>>> import numpy as np
>>> import numpy.linalg as la
>>> np.set_printoptions(suppress=True, linewidth=200)
>>> def tidy(a):
...     return np.round(a, 1) + 0
... 
>>> feats = np.loadtxt("test13.csv", delimiter=",")
>>> tidy(feats)
array([[ 0.5, -2.8,  0.1,  0.2,  0.3, -0.8],
       [ 0.8, -0.2, -1.7, -1. , -2.1,  0.2],
       [-0.9, -0.3,  1.9, -1.9, -1. ,  0. ],
       [ 1.2,  0.8,  0.9,  0.5, -0.8, -2.3],
       [ 1.9, -0.2,  1.3,  0.7, -0.5,  1.8],
       [ 1.5,  0.3, -0.3, -2. ,  1.6, -0.1]])
>>> x = np.array([2, 0, -1, 1, 0, 2])
>>> h = np.maximum(feats @ x, 0)
>>> tidy(feats * (h > 1e-9)[:, None])
array([[ 0. ,  0. ,  0. ,  0. ,  0. ,  0. ],
       [ 0.8, -0.2, -1.7, -1. , -2.1,  0.2],
       [ 0. ,  0. ,  0. ,  0. ,  0. ,  0. ],
       [ 0. ,  0. ,  0. ,  0. ,  0. ,  0. ],
       [ 1.9, -0.2,  1.3,  0.7, -0.5,  1.8],
       [ 1.5,  0.3, -0.3, -2. ,  1.6, -0.1]])
>>> tidy(feats.T @ h)
array([16.2, -1.3,  3.7,  0. , -7.2, 12.1])
>>> np.flatnonzero(h > 1e-9)
array([1, 4, 5])
>>> X = np.load("a.npy")
>>> X
array([[ 15.,   0.,   4., -20.,  -8.,  -4., -20.,  20., -20.,  -4., -12.,  16.,  -4.,  -4.],
       [  0.,  -1.,   0.,   0.,   0.,   0.,   0.,   0.,   0.,   0.,   0.,   0.,   0.,   0.],
       [  4.,   0.,   0.,  -5.,  -2.,  -1.,  -5.,   5.,  -5.,  -1.,  -3.,   4.,  -1.,  -1.],
       [-20.,   0.,  -5.,  24.,  10.,   5.,  25., -25.,  25.,   5.,  15., -20.,   5.,   5.],
       [ -8.,   0.,  -2.,  10.,   3.,   2.,  10., -10.,  10.,   2.,   6.,  -8.,   2.,   2.],
       [ -4.,   0.,  -1.,   5.,   2.,   0.,   5.,  -5.,   5.,   1.,   3.,  -4.,   1.,   1.],
       [-20.,   0.,  -5.,  25.,  10.,   5.,  24., -25.,  25.,   5.,  15., -20.,   5.,   5.],
       [ 20.,   0.,   5., -25., -10.,  -5., -25.,  24., -25.,  -5., -15.,  20.,  -5.,  -5.],
       [-20.,   0.,  -5.,  25.,  10.,   5.,  25., -25.,  24.,   5.,  15., -20.,   5.,   5.],
       [ -4.,   0.,  -1.,   5.,   2.,   1.,   5.,  -5.,   5.,   0.,   3.,  -4.,   1.,   1.],
       [-12.,   0.,  -3.,  15.,   6.,   3.,  15., -15.,  15.,   3.,   8., -12.,   3.,   3.],
       [ 16.,   0.,   4., -20.,  -8.,  -4., -20.,  20., -20.,  -4., -12.,  15.,  -4.,  -4.],
       [ -4.,   0.,  -1.,   5.,   2.,   1.,   5.,  -5.,   5.,   1.,   3.,  -4.,   0.,   1.],
       [ -4.,   0.,  -1.,   5.,   2.,   1.,   5.,  -5.,   5.,   1.,   3.,  -4.,   1.,   0.]])
>>> r0, v = X[9], X[1]
>>> r0 @ v
np.float64(0.0)
>>> r0 @ r0
np.float64(149.0)
>>> p = (r0 @ v) / (r0 @ r0) * r0
>>> v - p
array([ 0., -1.,  0.,  0.,  0.,  0.,  0.,  0.,  0.,  0.,  0.,  0.,  0.,  0.])
>>> p
array([-0.,  0., -0.,  0.,  0.,  0.,  0., -0.,  0.,  0.,  0., -0.,  0.,  0.])
>>> tidy(la.norm(r0 + v) ** 2 + la.norm(r0 - v) ** 2)
np.float64(300.0)
>>> (v - p) @ r0
np.float64(0.0)
>>> la.matrix_rank(np.outer(r0, v))
np.int64(1)
>>> np.all(la.eigvalsh(X) > 0)
np.False_
>>> x = np.array([2, 7, 4, 7, 0, 1, 4, 5, 4, 4, 5, 8, 3, 6])
>>> target = X @ x
>>> target
array([-142.,   -7.,  -39.,  168.,   70.,   34.,  171., -180.,  171.,   31.,  100., -148.,   32.,   29.])
>>> tidy(la.solve(X, 4 * target))
array([ 8., 28., 16., 28.,  0.,  4., 16., 20., 16., 16., 20., 32., 12., 24.])
>>> tidy(la.solve(X.T, X[7]))
array([0., 0., 0., 0., 0., 0., 0., 1., 0., 0., 0., 0., 0., 0.])
>>> tidy(la.solve(X, X[:, 10]))
array([0., 0., 0., 0., 0., 0., 0., 0., 0., 0., 1., 0., 0., 0.])
>>> tidy(la.det(feats))
np.float64(-729.0)
>>> tidy((feats + feats.T) / 2)
array([[ 0.5, -1. , -0.4,  0.7,  1.1,  0.4],
       [-1. , -0.2, -1. , -0.1, -1.1,  0.3],
       [-0.4, -1. ,  1.9, -0.5,  0.1, -0.1],
       [ 0.7, -0.1, -0.5,  0.5,  0. , -2.1],
       [ 1.1, -1.1,  0.1,  0. , -0.5,  1.7],
       [ 0.4,  0.3, -0.1, -2.1,  1.7, -0.1]])
>>> np.allclose(feats @ feats.T, feats.T @ feats)
True
>>> data = np.array([[-1.1, -0.7, 0.8, 0.0],
...     [-0.7, -0.7, 0.1, 0.7],
...     [1.3, 0.2, -0.6, -2.4],
...     [-1.2, 2.1, -1.4, -0.2],
...     [1.5, 0.7, -1.4, 0.0],
...     [0.5, -1.6, 2.1, 1.2],
...     [2.6, -0.6, -0.2, -0.1],
...     [-0.4, -0.4, 0.7, 0.9],
...     [-0.4, -1.4, -1.0, 0.6],
...     [0.3, -1.4, -0.4, 0.7]])
>>> data
array([[-1.1, -0.7,  0.8,  0. ],
       [-0.7, -0.7,  0.1,  0.7],
       [ 1.3,  0.2, -0.6, -2.4],
       [-1.2,  2.1, -1.4, -0.2],
       [ 1.5,  0.7, -1.4,  0. ],
       [ 0.5, -1.6,  2.1,  1.2],
       [ 2.6, -0.6, -0.2, -0.1],
       [-0.4, -0.4,  0.7,  0.9],
       [-0.4, -1.4, -1. ,  0.6],
       [ 0.3, -1.4, -0.4,  0.7]])
>>> z = data[:, 3] > np.median(data[:, 3])
>>> r0 = data[z].mean(axis=0) - data[~z].mean(axis=0)
>>> np.argsort(-np.abs(r0).round(6), kind="stable")
array([1, 3, 2, 0])
>>> ((data - data.mean(axis=0)) @ r0 > 0).astype(int)
array([1, 1, 0, 0, 0, 1, 0, 1, 1, 1])
>>> cen = data - data.mean(axis=0)
>>> Uu, sigma, VT = la.svd(cen, full_matrices=False)
>>> np.searchsorted(np.cumsum(sigma ** 2) / (sigma ** 2).sum(), 0.9) + 1
np.int64(3)
>>> tidy(VT[0] * np.sign(VT[0, np.abs(VT[0]).argmax()]))
array([ 0.3,  0.6, -0.6, -0.5])
>>> np.abs(VT[0]).argmax()
np.int64(1)
>>> tidy(sigma ** 2 / (sigma ** 2).sum())
array([0.5, 0.3, 0.1, 0.1])
>>> np.abs(Uu[:, 0]).argmax()
np.int64(5)
>>> x = np.array([-3, -3, -5, 5])
>>> target = data @ x
>>> tidy(la.pinv(data) @ data)
array([[1., 0., 0., 0.],
       [0., 1., 0., 0.],
       [0., 0., 1., 0.],
       [0., 0., 0., 1.]])
>>> tidy(la.solve(data.T @ data, data.T @ target))
array([-3., -3., -5.,  5.])
>>> rng = np.random.default_rng(199)
>>> target = target + 0.3 * rng.normal(size=10)
>>> tidy(target)
array([  1.6,   7.4, -13.8,   3.3,   0.3,  -1.4,  -5.5,   3.1,  12.8,   9. ])
>>> b, *_ = la.lstsq(data, target)
>>> tidy(b)
array([-3. , -2.9, -4.9,  5. ])
>>> tidy(data.T @ (target - data @ b))
array([0., 0., 0., 0.])
>>> [round(float(la.norm(la.solve(data.T @ data + lam * np.eye(4), data.T @ target))), 2) for lam in (0, 1, 10, 100)]
[8.19, 7.15, 3.55, 0.68]
>>> F = np.array([[4.0, 1.0, 0.0, 0.0, 0.0, 0.0],
...     [0.0, 4.0, 1.0, 0.0, 0.0, 0.0],
...     [0.0, 0.0, 4.0, 1.0, 0.0, 0.0],
...     [0.0, 0.0, 0.0, 4.0, 1.0, 0.0],
...     [0.0, 0.0, 0.0, 0.0, 4.0, 1.0],
...     [0.0, 0.0, 0.0, 0.0, 0.0, 4.0]])
>>> r0 = np.array([-7, -2, -2, 0, -6, -7])
>>> out = F + np.outer(r0, np.eye(6)[3])
>>> la.matrix_rank(la.inv(out) - la.inv(F), tol=1e-8)
np.int64(1)
>>> tidy(la.det(out) / la.det(F)), tidy(1 + la.solve(F, r0)[3])
(np.float64(1.3), np.float64(1.3))
>>> out = F / np.sqrt((F ** 2).mean(axis=1, keepdims=True))
>>> tidy(F - F.mean(axis=1, keepdims=True))
array([[ 3.2,  0.2, -0.8, -0.8, -0.8, -0.8],
       [-0.8,  3.2,  0.2, -0.8, -0.8, -0.8],
       [-0.8, -0.8,  3.2,  0.2, -0.8, -0.8],
       [-0.8, -0.8, -0.8,  3.2,  0.2, -0.8],
       [-0.8, -0.8, -0.8, -0.8,  3.2,  0.2],
       [-0.7, -0.7, -0.7, -0.7, -0.7,  3.3]])
>>> la.matrix_rank(F - F.mean(axis=1, keepdims=True))
np.int64(5)
>>> tidy(out[4])
array([0. , 0. , 0. , 0. , 2.4, 0.6])
>>> np.allclose(F, F.T)
False
>>> tidy(np.abs(la.eigvals(F)).max())
np.float64(4.0)
>>> tidy(np.sort(np.abs(la.eigvals(F))))
array([4., 4., 4., 4., 4., 4.])
>>> F @ F
array([[16.,  8.,  1.,  0.,  0.,  0.],
       [ 0., 16.,  8.,  1.,  0.,  0.],
       [ 0.,  0., 16.,  8.,  1.,  0.],
       [ 0.,  0.,  0., 16.,  8.,  1.],
       [ 0.,  0.,  0.,  0., 16.,  8.],
       [ 0.,  0.,  0.,  0.,  0., 16.]])
>>> np.allclose(F @ F.T, F.T @ F)
False
>>> tidy(la.matrix_power(F, 3))
array([[64., 48., 12.,  1.,  0.,  0.],
       [ 0., 64., 48., 12.,  1.,  0.],
       [ 0.,  0., 64., 48., 12.,  1.],
       [ 0.,  0.,  0., 64., 48., 12.],
       [ 0.,  0.,  0.,  0., 64., 48.],
       [ 0.,  0.,  0.,  0.,  0., 64.]])
>>> z = rng.permutation(4)
>>> out = data[:, z] * rng.choice([-1, 1], 4)
>>> out
array([[-0.7,  1.1, -0.8,  0. ],
       [-0.7,  0.7, -0.1,  0.7],
       [ 0.2, -1.3,  0.6, -2.4],
       [ 2.1,  1.2,  1.4, -0.2],
       [ 0.7, -1.5,  1.4,  0. ],
       [-1.6, -0.5, -2.1,  1.2],
       [-0.6, -2.6,  0.2, -0.1],
       [-0.4,  0.4, -0.7,  0.9],
       [-1.4,  0.4,  1. ,  0.6],
       [-1.4, -0.3,  0.4,  0.7]])
>>> Uu, _, VT = la.svd(data.T @ out)
>>> tidy(Uu @ VT)
array([[ 0., -1.,  0.,  0.],
       [ 1.,  0.,  0.,  0.],
       [ 0.,  0., -1.,  0.],
       [ 0.,  0.,  0.,  1.]])
>>> tidy(la.lstsq(data, out)[0])
array([[ 0., -1.,  0.,  0.],
       [ 1.,  0.,  0.,  0.],
       [ 0.,  0., -1.,  0.],
       [ 0.,  0.,  0.,  1.]])
>>> z
array([1, 0, 2, 3])
>>> z = rng.permutation(6)
>>> z
array([3, 2, 4, 1, 0, 5])
>>> out = F[z][:, z]
>>> np.diag(out)
array([4., 4., 4., 4., 4., 4.])
>>> tidy(la.det(out)), tidy(la.det(F[z]))
(np.float64(4096.0), np.float64(4096.0))
>>> arr = np.load("x.npy")
>>> arr
array([[ 17.5,  13.8,   1.7],
       [ 17.3,  13.7,   1.5],
       [ 13.8,  12. ,  -0.7],
       [ 13. ,  11.6,  -1.1],
       [ 11.4,  10.6,  -1.9],
       [ 11.3,  10.6,  -1.9],
       [  9. ,   9.1,  -2.7],
       [  8.6,   8.9,  -2.8],
       [  7.4,   8. ,  -3.1],
       [  7.2,   7.8,  -3.1],
       [  6.7,   7.4,  -3.2],
       [  6.4,   7.2,  -3.2],
       [  6. ,   6.8,  -3.2],
       [  5.2,   6.2,  -3.2],
       [  4.5,   5.4,  -3.1],
       [  4. ,   5. ,  -3. ],
       [  1.6,   2.3,  -1.8],
       [  1. ,   1.4,  -1.2],
       [  0.9,   1.3,  -1.2],
       [  0.8,   1.1,  -1. ],
       [  0.3,   0.4,  -0.4],
       [ -0.1,   0. ,   0. ],
       [ -0.1,   0. ,   0. ],
       [ -0.1,   0. ,   0. ],
       [ -0.1,   0. ,   0. ],
       [ -0.1,   0.3,  -0.3],
       [ -0.1,   0.6,  -0.7],
       [ -0.1,   0.6,  -0.8],
       [ -0.1,   1.2,  -1.5],
       [ -0.1,   1.6,  -2.2],
       [  0. ,   4.2,  -5.9],
       [  0. ,   5.5,  -7.7],
       [  0. ,   5.9,  -8.4],
       [  0. ,   6.5,  -9.2],
       [  0. ,   7.4, -10.7],
       [ -0.1,   8. , -11.6],
       [ -0.1,   8.5, -12.4],
       [ -0.3,  12. , -18. ],
       [ -0.3,  12.7, -19.2],
       [ -0.4,  13.4, -20.3],
       [ -0.5,  14.2, -21.7],
       [ -0.5,  14.5, -22.1],
       [ -0.6,  15.2, -23.3],
       [ -0.7,  16.2, -24.9],
       [ -1.6,  23.7, -37.9]])
>>> # row 22 repeats row 21
>>> z = arr[:, 2] > np.median(arr[:, 2])
>>> r0 = arr[z].mean(axis=0) - arr[~z].mean(axis=0)
>>> np.argsort(-np.abs(r0).round(6), kind="stable")
array([2, 1, 0])
>>> tidy(r0)
array([ 3. , -5. , 11.2])
>>> (((arr - arr.mean(axis=0)) @ r0 > 0) == z).mean()
np.float64(0.8)
>>> cen = arr - arr.mean(axis=0)
>>> Uu, sigma, VT = la.svd(cen, full_matrices=False)
>>> (np.sign(Uu[:, 0]) == np.sign(Uu[0, 0])).astype(int)
array([1, 1, 1, 1, 1, 1, 1, 1, 1, 1, 1, 1, 1, 1, 1, 1, 1, 1, 1, 1, 1, 1, 1, 1, 1, 1, 1, 1, 1, 1, 1, 0, 0, 0, 0, 0, 0, 0, 0, 0, 0, 0, 0, 0, 0])
>>> tidy((sigma ** 2).sum() ** 2 / (sigma ** 4).sum())
np.float64(1.6)
>>> round(np.log10(la.cond(arr)))
2
>>> [round(float(x), 1) for x in la.svd(arr, compute_uv=False)[:3]]
[92.3, 47.8, 1.1]
>>> la.cond(arr) > 100
np.False_
>>> np.argsort(-la.norm(arr, axis=0).round(6), kind="stable")[:3]
array([2, 1, 0])
>>> mat = np.load("block9.npy")
>>> mat
array([[ -0.1,  -0.3,   0.1,   0.5, -30. ],
       [ -0.4,  -0.2,   1.1,   0.5,  -2. ],
       [ -1.1,   0.2,  -1.3,   1.5,  30. ],
       [ -0.2,   1.5,  -0.8,  -1.1, -16. ],
       [ -0.6,   1.4,   0.2,   1. , -20. ],
       [ -0.7,  -0.7,  -0.3,   0.7,  -6. ],
       [ -1.2,  -1.4,  -0.9,   1.2, -14. ],
       [  0.4,   0.2,   0.7,   0.7, -10. ],
       [  1.3,  -0.3,  -0.2,  -0.3, -14. ]])
>>> C2 = mat.T @ mat
>>> tidy(la.eigvalsh(C2)[::-1])
array([2988.3,   12.3,    6.6,    4.3,    1.5])
>>> tidy(np.trace(C2)), tidy((mat ** 2).sum())
(np.float64(3013.0), np.float64(3013.0))
>>> la.matrix_rank(C2)
np.int64(5)
>>> Uu, sigma, VT = la.svd(mat)
>>> np.argmax(sigma[:-1] / (sigma[1:] + 1e-6)) + 1
np.int64(1)
>>> out = Uu[:, :1] @ np.diag(sigma[:1]) @ VT[:1]
>>> tidy(la.norm(mat - out) / la.norm(mat))
np.float64(0.1)
>>> tidy(la.norm(mat - out, 2)), tidy(sigma[1])
(np.float64(3.5), np.float64(3.5))
>>> x = np.array([2, -3, 2, 2, 2])
>>> target = mat @ x
>>> b, lr = np.zeros(5), 1 / la.norm(mat, 2) ** 2
>>> for i in range(150):
...     b -= lr * mat.T @ (mat @ b - target)
...     if i % 50 == 0: print(i, round(la.norm(mat @ b - target), 1))
... 
0 11.2
50 10.0
100 9.0
>>> tidy(b)
array([ 0.2, -1. ,  0.5,  0.4,  2. ])
>>> tidy(la.cond(mat))
np.float64(44.6)
>>> out = np.c_[mat[:, :1] @ np.array([[0]]), np.array([2, 2, 1, 2, 3, 5, 2, 4, 2])]
>>> out
array([[0., 2.],
       [0., 2.],
       [0., 1.],
       [0., 2.],
       [0., 3.],
       [0., 5.],
       [0., 2.],
       [0., 4.],
       [0., 2.]])
>>> tidy(la.norm(out - mat @ la.lstsq(mat, out)[0], axis=0))
array([0. , 5.1])
>>> la.matrix_rank(np.c_[mat, out])
np.int64(6)
>>> la.matrix_rank(out)
np.int64(1)
>>> tidy(la.norm(mat, 1)), tidy(la.norm(mat, np.inf))
(np.float64(142.0), np.float64(34.1))
>>> tidy(la.norm(mat, 2))
np.float64(54.7)
>>> la.norm(mat, axis=1).argmax()
np.int64(2)
>>> K = np.loadtxt("out0.csv", delimiter=",")
>>> tidy(K)
array([[ 1. ,  0. ,  0. ,  0. ,  0. ,  0. ,  0. ,  0. ,  0. ,  0. ,  0. ],
       [ 0. ,  0.4, -0.1,  0.4, -0.2, -0.1,  0. , -0.1, -0.6, -0.2,  0.5],
       [ 0. , -0.1,  1. ,  0.1,  0. ,  0. ,  0. ,  0. , -0.1,  0. ,  0.1],
       [ 0. ,  0.4,  0.1,  0.7,  0.1,  0.1,  0. ,  0.1,  0.4,  0.1, -0.3],
       [ 0. , -0.2,  0. ,  0.1,  0.9,  0. ,  0. ,  0. , -0.2, -0.1,  0.1],
       [ 0. , -0.1,  0. ,  0.1,  0. ,  1. ,  0. ,  0. , -0.1,  0. ,  0.1],
       [ 0. ,  0. ,  0. ,  0. ,  0. ,  0. ,  1. ,  0. ,  0. ,  0. ,  0. ],
       [ 0. , -0.1,  0. ,  0.1,  0. ,  0. ,  0. ,  1. , -0.1,  0. ,  0.1],
       [ 0. , -0.6, -0.1,  0.4, -0.2, -0.1,  0. , -0.1,  0.4, -0.2,  0.5],
       [ 0. , -0.2,  0. ,  0.1, -0.1,  0. ,  0. ,  0. , -0.2,  0.9,  0.1],
       [ 0. ,  0.5,  0.1, -0.3,  0.1,  0.1,  0. ,  0.1,  0.5,  0.1,  0.6]])
>>> np.all(la.eigvalsh(K) > 0)
np.False_
>>> [round(float(la.det(K[:i, :i])), 2) + 0 for i in range(1, 12)]
[1.0, 0.39, 0.37, 0.11, 0.06, 0.04, 0.04, 0.02, -0.59, -0.64, -1.0]
>>> tidy(la.eigvalsh(K).min())
np.float64(-1.0)
